>>> import numpy as np
>>> import numpy.linalg as la
>>> np.set_printoptions(precision=2, suppress=True, linewidth=140)
>>> mat = np.loadtxt("case4.csv", delimiter=",")
>>> mat
array([[ 0.,  7.,  6., -2.,  5., -7.,  0.],
       [-7.,  0.,  4.,  1.,  1.,  7.,  0.],
       [-6., -4.,  0., -7.,  0.,  8., -2.],
       [ 2., -1.,  7.,  0.,  5.,  6., -2.],
       [-5., -1.,  0., -5.,  0.,  8.,  6.],
       [ 7., -7., -8., -6., -8.,  0., -8.],
       [ 0.,  0.,  2.,  2., -6.,  8.,  0.]])
>>> # looks like rank 6
>>> t = np.radians(30)
>>> R = np.eye(7)
>>> R[2, 2] = R[1, 1] = np.cos(t)
>>> R[2, 1], R[1, 2] = -np.sin(t), np.sin(t)
>>> R
array([[ 1.  ,  0.  ,  0.  ,  0.  ,  0.  ,  0.  ,  0.  ],
       [ 0.  ,  0.87,  0.5 ,  0.  ,  0.  ,  0.  ,  0.  ],
       [ 0.  , -0.5 ,  0.87,  0.  ,  0.  ,  0.  ,  0.  ],
       [ 0.  ,  0.  ,  0.  ,  1.  ,  0.  ,  0.  ,  0.  ],
       [ 0.  ,  0.  ,  0.  ,  0.  ,  1.  ,  0.  ,  0.  ],
       [ 0.  ,  0.  ,  0.  ,  0.  ,  0.  ,  1.  ,  0.  ],
       [ 0.  ,  0.  ,  0.  ,  0.  ,  0.  ,  0.  ,  1.  ]])
>>> M2 = mat @ R.T
>>> np.round(la.svd(mat, compute_uv=False), 2) + 0, np.round(la.svd(M2, compute_uv=False), 2) + 0
(array([20.98, 20.98, 10.24, 10.24,  5.57,  5.57,  0.  ]), array([20.98, 20.98, 10.24, 10.24,  5.57,  5.57,  0.  ]))
>>> np.allclose(la.norm(mat, axis=1), la.norm(M2, axis=1))
True
>>> M2
array([[  0.  ,   9.06,   1.7 ,  -2.  ,   5.  ,  -7.  ,   0.  ],
       [ -7.  ,   2.  ,   3.46,   1.  ,   1.  ,   7.  ,   0.  ],
       [ -6.  ,  -3.46,   2.  ,  -7.  ,   0.  ,   8.  ,  -2.  ],
       [  2.  ,   2.63,   6.56,   0.  ,   5.  ,   6.  ,  -2.  ],
       [ -5.  ,  -0.87,   0.5 ,  -5.  ,   0.  ,   8.  ,   6.  ],
       [  7.  , -10.06,  -3.43,  -6.  ,  -8.  ,   0.  ,  -8.  ],
       [  0.  ,   1.  ,   1.73,   2.  ,  -6.  ,   8.  ,   0.  ]])
>>> np.allclose(mat @ mat.T, M2 @ M2.T)
True
>>> r = la.matrix_rank(mat)
>>> r
np.int64(6)
>>> ns = la.svd(mat)[2][r:].T
>>> np.allclose(mat @ ns, 0)
True
>>> ns[:, 0] / ns[np.abs(ns[:, 0]).round(6).argmax(), 0]
array([ 0.16,  1.  , -0.88,  0.08,  0.51,  0.58, -0.41])
>>> np.round(mat @ ns, 2) + 0
array([[0.],
       [0.],
       [0.],
       [0.],
       [0.],
       [0.],
       [0.]])
>>> [int(la.matrix_rank(np.delete(mat, i, axis=0))) for i in range(7)]
[6, 6, 6, 6, 6, 6, 6]
>>> ns.shape
(7, 1)
>>> A = np.load("arr.npy")
>>> A
array([[ 1, -1,  1, -1,  1, -1,  1, -1],
       [ 1,  1,  1,  1, -1, -1, -1, -1],
       [ 1,  1, -1, -1, -1, -1,  1,  1],
       [ 1,  1, -1, -1,  1,  1, -1, -1],
       [ 1, -1, -1,  1, -1,  1,  1, -1],
       [ 1, -1, -1,  1,  1, -1, -1,  1],
       [ 1, -1,  1, -1, -1,  1, -1,  1],
       [ 1,  1,  1,  1,  1,  1,  1,  1]])
>>> M2 = A / np.sqrt((A ** 2).mean(axis=1, keepdims=True))
>>> la.matrix_rank(A - A.mean(axis=1, keepdims=True))
np.int64(7)
>>> M2[3]
array([ 1.,  1., -1., -1.,  1.,  1., -1., -1.])
>>> la.norm(M2, axis=1)
array([2.83, 2.83, 2.83, 2.83, 2.83, 2.83, 2.83, 2.83])
>>> M2 = la.inv(A)
>>> A @ M2
array([[1., 0., 0., 0., 0., 0., 0., 0.],
       [0., 1., 0., 0., 0., 0., 0., 0.],
       [0., 0., 1., 0., 0., 0., 0., 0.],
       [0., 0., 0., 1., 0., 0., 0., 0.],
       [0., 0., 0., 0., 1., 0., 0., 0.],
       [0., 0., 0., 0., 0., 1., 0., 0.],
       [0., 0., 0., 0., 0., 0., 1., 0.],
       [0., 0., 0., 0., 0., 0., 0., 1.]])
>>> M2
array([[ 0.12,  0.12,  0.12,  0.12,  0.12,  0.12,  0.12,  0.12],
       [-0.12,  0.12,  0.12,  0.12, -0.12, -0.12, -0.12,  0.12],
       [ 0.12,  0.12, -0.12, -0.12, -0.12, -0.12,  0.12,  0.12],
       [-0.12,  0.12, -0.12, -0.12,  0.12,  0.12, -0.12,  0.12],
       [ 0.12, -0.12, -0.12,  0.12, -0.12,  0.12, -0.12,  0.12],
       [-0.12, -0.12, -0.12,  0.12,  0.12, -0.12,  0.12,  0.12],
       [ 0.12, -0.12,  0.12, -0.12,  0.12, -0.12, -0.12,  0.12],
       [-0.12, -0.12,  0.12, -0.12, -0.12,  0.12,  0.12,  0.12]])
>>> la.det(A) * M2
array([[ 512.,  512.,  512.,  512.,  512.,  512.,  512.,  512.],
       [-512.,  512.,  512.,  512., -512., -512., -512.,  512.],
       [ 512.,  512., -512., -512., -512., -512.,  512.,  512.],
       [-512.,  512., -512., -512.,  512.,  512., -512.,  512.],
       [ 512., -512., -512.,  512., -512.,  512., -512.,  512.],
       [-512., -512., -512.,  512.,  512., -512.,  512.,  512.],
       [ 512., -512.,  512., -512.,  512., -512., -512.,  512.],
       [-512., -512.,  512., -512., -512.,  512.,  512.,  512.]])
>>> (np.abs(M2) > 1e-9).astype(int)
array([[1, 1, 1, 1, 1, 1, 1, 1],
       [1, 1, 1, 1, 1, 1, 1, 1],
       [1, 1, 1, 1, 1, 1, 1, 1],
       [1, 1, 1, 1, 1, 1, 1, 1],
       [1, 1, 1, 1, 1, 1, 1, 1],
       [1, 1, 1, 1, 1, 1, 1, 1],
       [1, 1, 1, 1, 1, 1, 1, 1],
       [1, 1, 1, 1, 1, 1, 1, 1]])
